% ipython --no-banner

In [1]: import numpy as np

In [2]: import numpy.linalg as la

In [3]: np.set_printoptions(precision=3, suppress=True, linewidth=200, legacy="1.25")

In [4]: rd = lambda a: np.round(a, 3) + 0

In [5]: X = np.load("sample19.npy")

In [6]: print(X)
[[1 0 0 0 0 0 0 0 0 0]
 [0 0 0 0 0 1 0 0 0 0]
 [0 0 0 1 0 0 0 0 0 0]
 [0 0 0 0 0 0 0 1 0 0]
 [0 0 0 0 0 0 1 0 0 0]
 [0 0 0 0 0 0 0 0 1 0]
 [0 0 0 0 1 0 0 0 0 0]
 [0 0 0 0 0 0 0 0 0 1]
 [0 0 1 0 0 0 0 0 0 0]
 [0 1 0 0 0 0 0 0 0 0]]

In [7]: rng = np.random.default_rng(37757)

In [8]: z = rng.permutation(10)

In [9]: print(z)
[4 0 9 6 3 2 8 7 1 5]

In [10]: B = X[z][:, z]

In [11]: print(np.allclose(B, X))
False

In [12]: print(rd(la.det(B)), rd(la.det(X[z])))
-1.0 1.0

In [13]: print(rd(np.sort(np.abs(la.eigvals(B)))))
[1. 1. 1. 1. 1. 1. 1. 1. 1. 1.]

In [14]: print(np.trace(B))
1

In [15]: x = np.array([1, 0, 2, 3, 0, 3, 0, 2, 3, 1])

In [16]: print([p for p in range(1, 25) if np.allclose(la.matrix_power(X, p), np.eye(10))])
[14]

In [17]: print(rd(la.det(X)))
-1.0

In [18]: print(rd(np.sort(np.abs(np.degrees(np.angle(la.eigvals(X)))))))
[  0.      0.      0.     51.429  51.429 102.857 102.857 154.286 154.286 180.   ]

In [19]: print(rd(np.abs(la.eigvals(X))))
[1. 1. 1. 1. 1. 1. 1. 1. 1. 1.]

In [20]: r0 = np.array([2, 0, 1, 2, 0, 2, 2, 0, 1, 1])

In [21]: B = X + np.outer(r0, np.eye(10)[6])

In [22]: print(la.matrix_rank(la.inv(B) - la.inv(X), tol=1e-8))
1

In [23]: print(la.matrix_rank(B - X))
1

In [24]: print(B)
[[1. 0. 0. 0. 0. 0. 2. 0. 0. 0.]
 [0. 0. 0. 0. 0. 1. 0. 0. 0. 0.]
 [0. 0. 0. 1. 0. 0. 1. 0. 0. 0.]
 [0. 0. 0. 0. 0. 0. 2. 1. 0. 0.]
 [0. 0. 0. 0. 0. 0. 1. 0. 0. 0.]
 [0. 0. 0. 0. 0. 0. 2. 0. 1. 0.]
 [0. 0. 0. 0. 1. 0. 2. 0. 0. 0.]
 [0. 0. 0. 0. 0. 0. 0. 0. 0. 1.]
 [0. 0. 1. 0. 0. 0. 1. 0. 0. 0.]
 [0. 1. 0. 0. 0. 0. 1. 0. 0. 0.]]

In [25]: W2 = np.array([[1, 2, -1, 2, 1, 0], [-1, -1, -2, 0, 1, -1]])

In [26]: mat = rng.normal(size=(13, 2)) @ W2 + np.array([0, 3, 2, 2, 1, 1])

In [27]: print(rd(mat))
[[-1.498  1.555 -1.153  2.105  2.603 -0.55 ]
 [-0.271  3.94  -2.172  4.421  3.691 -0.481]
 [ 0.527  3.234  3.935  1.413 -0.114  1.821]
 [ 0.727  3.417  4.386  1.38  -0.348  2.038]
 [ 0.93   4.479  2.213  3.098  1.168  1.381]
 [ 0.615  3.647  3.138  2.062  0.447  1.584]
 [ 1.463  4.381  5.172  1.836 -0.627  2.545]
 [-0.601  0.137  7.584 -2.524 -2.923  2.661]
 [ 0.422  3.259  3.334  1.673  0.251  1.585]
 [-2.091 -0.578  2.276 -0.973  0.119  0.395]
 [-0.561  2.099  1.901  1.319  0.879  0.78 ]
 [ 3.163  7.665  3.819  5.004  0.841  2.661]
 [-1.859  1.47  -2.705  2.658  3.517 -1.188]]

In [28]: Uu, sig, vt = la.svd(mat)

In [29]: print(np.argmax(sig[:-1] / (sig[1:] + 1e-6)) + 1)
3

In [30]: print(rd(sig))
[18.859 12.979  4.831  0.     0.     0.   ]

In [31]: B = Uu[:, :3] @ np.diag(sig[:3]) @ vt[:3]

In [32]: print(rd(la.norm(mat - B) / la.norm(mat)))
0.0

In [33]: print(rd(np.abs(mat - B).max()))
0.0

In [34]: print(la.matrix_rank(B))
3

In [35]: print(la.matrix_rank(mat, rtol=0.05))
3
